$ python3 -q
>>> import numpy as np
>>> import numpy.linalg as la
>>> np.set_printoptions(precision=2, suppress=True, linewidth=100)
>>> def rd(a):
...     return np.round(a, 2) + 0
... 
>>> data = np.loadtxt("sample0.csv", delimiter=",")
>>> print(data)
[[ 0.  0.  1.  2.  1. -1.]
 [ 0.  0.  0.  2. -1.  3.]
 [ 0.  0.  0.  1. -1.  3.]
 [ 0.  0.  0.  0. -1.  2.]
 [ 0.  0.  0.  0.  0.  1.]
 [ 0.  0.  0.  0.  0.  0.]]
>>> print(data.ravel(order="F"))
[ 0.  0.  0.  0.  0.  0.  0.  0.  0.  0.  0.  0.  1.  0.  0.  0.  0.  0.  2.  2.  1.  0.  0.  0.
  1. -1. -1. -1.  0.  0. -1.  3.  3.  2.  1.  0.]
>>> T = data.reshape(6, 2, -1)
>>> print(T.sum(axis=1))
[[ 2.  1.  0.]
 [ 2. -1.  3.]
 [ 1. -1.  3.]
 [ 0. -1.  2.]
 [ 0.  0.  1.]
 [ 0.  0.  0.]]
>>> print(T[:, 0])
[[0. 0. 1.]
 [0. 0. 0.]
 [0. 0. 0.]
 [0. 0. 0.]
 [0. 0. 0.]
 [0. 0. 0.]]
>>> print(np.swapaxes(T, 1, 2)[5])
[[0. 0.]
 [0. 0.]
 [0. 0.]]
>>> print(T.transpose(1, 0, 2))
[[[ 0.  0.  1.]
  [ 0.  0.  0.]
  [ 0.  0.  0.]
  [ 0.  0.  0.]
  [ 0.  0.  0.]
  [ 0.  0.  0.]]

 [[ 2.  1. -1.]
  [ 2. -1.  3.]
  [ 1. -1.  3.]
  [ 0. -1.  2.]
  [ 0.  0.  1.]
  [ 0.  0.  0.]]]
>>> print(rd(la.det(data)))
0.0
>>> print(rd(np.abs(la.eigvals(data)).max()))
0.0
>>> print((data - data.T) / 2)
[[ 0.   0.   0.5  1.   0.5 -0.5]
 [ 0.   0.   0.   1.  -0.5  1.5]
 [-0.5  0.   0.   0.5 -0.5  1.5]
 [-1.  -1.  -0.5  0.  -0.5  1. ]
 [-0.5  0.5  0.5  0.5  0.   0.5]
 [ 0.5 -1.5 -1.5 -1.  -0.5  0. ]]
>>> print(data @ data)
[[ 0.  0.  0.  1. -3.  8.]
 [ 0.  0.  0.  0. -2.  3.]
 [ 0.  0.  0.  0. -1.  1.]
 [ 0.  0.  0.  0.  0. -1.]
 [ 0.  0.  0.  0.  0.  0.]
 [ 0.  0.  0.  0.  0.  0.]]
>>> W = np.array([[1, 1], [1, 2], [1, 0], [1, 0], [1, 1], [0, 2]])
>>> beta = np.array([-2, 3])
>>> act = np.maximum(data @ W + beta, 0)
>>> print(rd((act > 0).mean(axis=0)))
[0.17 1.  ]
>>> print(la.matrix_rank(act))
2
>>> Z = np.array([[3, 3], [-2, 1]])
>>> print(act @ Z)
[[  2.   8.]
 [-16.   8.]
 [-16.   8.]
 [-12.   6.]
 [-10.   5.]
 [ -6.   3.]]
>>> print(W @ Z)
[[ 1  4]
 [-1  5]
 [ 3  3]
 [ 3  3]
 [ 1  4]
 [-4  2]]
>>> print(np.unique(data.round(6), axis=0).shape)
(6, 6)
>>> print(rd(np.trace(la.pinv(data) @ data)))
4.0
>>> print(np.abs(np.diag(la.qr(data)[1])) > 1e-9)
[False False False False False False]
>>> M = np.loadtxt("data.csv", delimiter=",")
>>> print(M)
[[ -4.85  -3.43  -2.11]
 [ -4.75  -3.27  -2.31]
 [-11.25  -7.95  -5.26]
 [ -0.88  -1.06  -0.61]
 [ -3.72  -2.68  -1.92]
 [ -0.7   -0.51  -0.23]
 [ -6.7   -5.62  -3.79]
 [ -3.04  -2.64  -1.68]
 [ -6.88  -5.33  -3.66]
 [ -3.63  -2.28  -2.23]
 [ -4.78  -3.22  -2.38]
 [ -1.66  -1.47  -1.07]
 [  5.45   3.95   3.05]
 [ -1.37  -0.86  -0.96]]
>>> U, s, VT = la.svd(M)
>>> print(rd(s))
[25.44  0.98  0.77]
>>> out = U[:, :1] @ np.diag(s[:1]) @ VT[:1]
>>> print(rd(np.abs(M - out).max()))
0.4
>>> print(rd(la.norm(M - out, 2)), rd(s[1]))
0.98 0.98
>>> print(la.matrix_rank(M, rtol=0.05))
1
